>>> import numpy as np
>>> import numpy.linalg as la
>>> np.set_printoptions(precision=2, suppress=True, linewidth=140)
>>> rd = lambda a: np.round(a, 2) + 0
>>> feats = np.load("data.npy")
>>> feats
array([[ 0.5,  0.4,  0. , -1.2, -1.1, -1. , -1.3],
       [-0.4,  0.6,  0. , -0.7,  1.5,  0.4, -1.4],
       [-0.4, -1.3, -0.8,  1.5,  0.5, -0.3, -0.5],
       [-0.3, -0.3, -0.1, -1. , -1.3, -0.5, -0.3],
       [-0.4, -1.9, -1.3,  0.2, -0.2,  1.4, -1.2],
       [-1.8, -2.2, -0.3, -0.9, -0.4, -0.3,  1.4],
       [-0.2,  0.7, -1.6, -0.2, -0.6, -1. ,  1.3],
       [ 1.9,  1.8, -0.5,  0. ,  0.2,  0.5,  0.9],
       [ 1.2, -1.6,  0.2, -0.4, -3.1, -0.9, -0.5],
       [ 0.3,  0.5, -0.4, -0.1,  1.1,  0.2, -1. ],
       [ 0.3, -0.2, -0.7, -0.4, -1.5,  1. ,  0.9],
       [-1.4,  0. , -0.5, -0.7,  1.8, -0.7,  0.6]])
>>> vec = np.array([2, 2, 3, 3, 2, 2, 0])
>>> rhs = feats @ vec
>>> rd(la.lstsq(feats, rhs)[0])
array([2., 2., 3., 3., 2., 2., 0.])
>>> rd(la.solve(feats.T @ feats, feats.T @ rhs))
array([2., 2., 3., 3., 2., 2., 0.])
>>> rd(rhs)
array([ -6. ,   2.1,  -0.9,  -8.1,  -5.5, -13. ,  -7.6,   7.3,  -9.4,   2.7,  -4.1,  -4.2])
>>> rng = np.random.default_rng(17723)
>>> rhs = rhs + 0.05 * rng.normal(size=12)
>>> rd(rhs)
array([ -6.03,   2.15,  -0.79,  -8.02,  -5.63, -12.97,  -7.55,   7.38,  -9.48,   2.8 ,  -4.1 ,  -4.25])
>>> c, *_ = la.lstsq(feats, rhs)
>>> rd(la.norm(rhs - feats @ c))
np.float64(0.22)
>>> c.round()
array([2., 2., 3., 3., 2., 2., 0.])
>>> [round(float(la.norm(la.solve(feats.T @ feats + lam * np.eye(7), feats.T @ rhs))), 2) for lam in (0, 1, 10, 100)]
[5.83, 5.34, 3.4, 0.88]
>>> out = feats / la.norm(feats, axis=1, keepdims=True)
>>> cov = out @ out.T
>>> rd(la.norm(out, axis=1))
array([1., 1., 1., 1., 1., 1., 1., 1., 1., 1., 1., 1.])
>>> print(rd(np.degrees(np.arccos(np.clip(cov[2, 7], -1, 1)))))
118.95
>>> np.argwhere(np.triu(np.abs(cov) > 0.95, 1))
array([], shape=(0, 2), dtype=int64)
>>> data = np.load("run14.npy")
>>> data
array([[ 0.5 , -2.14, -1.25, -0.64, -1.53, -1.1 , -0.11, -1.8 ,  0.48,  0.  ,  0.66,  0.23,  2.67],
       [-0.26,  2.93,  0.86, -0.11,  0.59,  0.19,  1.12,  1.37,  0.46, -0.11, -0.42,  0.25, -3.  ],
       [ 0.53,  1.77, -0.52, -0.55, -1.25, -2.01,  1.8 , -0.63,  0.88,  1.33, -0.1 ,  1.35, -1.07],
       [ 0.14, -0.32, -0.26, -0.22, -0.29, -0.77,  0.17, -0.14, -0.04,  0.67,  0.11,  0.25,  0.26],
       [-0.03,  0.03,  0.15, -0.17,  0.28, -0.08, -0.15, -0.01, -0.16,  0.17, -0.09, -0.12, -0.31],
       [ 0.01, -1.92, -0.28, -0.04,  0.14,  0.57, -1.11, -1.55, -0.59, -0.73,  0.29, -0.75,  1.74],
       [ 0.04, -0.67,  0.34,  0.01,  0.67,  0.13, -0.38, -0.56, -0.71,  0.26, -0.13, -0.28, -0.17],
       [ 0.16, -0.37,  0.58,  0.23,  0.78, -0.13, -0.07, -0.22, -0.87,  0.91, -0.35,  0.03, -0.7 ],
       [ 0.13, -2.81, -1.31, -0.45, -1.4 , -0.42, -1.11, -0.82,  0.39, -0.57,  0.72, -0.32,  3.57],
       [-0.42,  2.39,  1.3 ,  0.75,  1.31,  1.3 ,  0.58,  1.75, -0.2 , -0.27, -0.54, -0.06, -2.8 ]])
>>> hat = feats @ la.solve(feats.T @ feats, feats.T)
>>> rd(hat)
array([[ 0.5 ,  0.2 , -0.11,  0.26, -0.03, -0.13,  0.13, -0.06,  0.25,  0.13, -0.09,  0.04],
       [ 0.2 ,  0.4 , -0.15,  0.08,  0.17, -0.08, -0.14, -0.04, -0.2 ,  0.22, -0.07,  0.15],
       [-0.11, -0.15,  0.65, -0.16,  0.2 , -0.09,  0.17, -0.14,  0.08,  0.07, -0.24,  0.02],
       [ 0.26,  0.08, -0.16,  0.28,  0.02,  0.04,  0.15, -0.22,  0.07, -0.06,  0.13, -0.03],
       [-0.03,  0.17,  0.2 ,  0.02,  0.76,  0.08, -0.05, -0.02,  0.04,  0.18,  0.25, -0.06],
       [-0.13, -0.08, -0.09,  0.04,  0.08,  0.72, -0.05, -0.08,  0.14, -0.1 ,  0.07,  0.34],
       [ 0.13, -0.14,  0.17,  0.15, -0.05, -0.05,  0.81,  0.07, -0.1 , -0.03,  0.15,  0.14],
       [-0.06, -0.04, -0.14, -0.22, -0.02, -0.08,  0.07,  0.81,  0.12,  0.2 ,  0.11,  0.08],
       [ 0.25, -0.2 ,  0.08,  0.07,  0.04,  0.14, -0.1 ,  0.12,  0.77,  0.  , -0.07, -0.12],
       [ 0.13,  0.22,  0.07, -0.06,  0.18, -0.1 , -0.03,  0.2 ,  0.  ,  0.26, -0.12,  0.15],
       [-0.09, -0.07, -0.24,  0.13,  0.25,  0.07,  0.15,  0.11, -0.07, -0.12,  0.52, -0.2 ],
       [ 0.04,  0.15,  0.02, -0.03, -0.06,  0.34,  0.14,  0.08, -0.12,  0.15, -0.2 ,  0.52]])
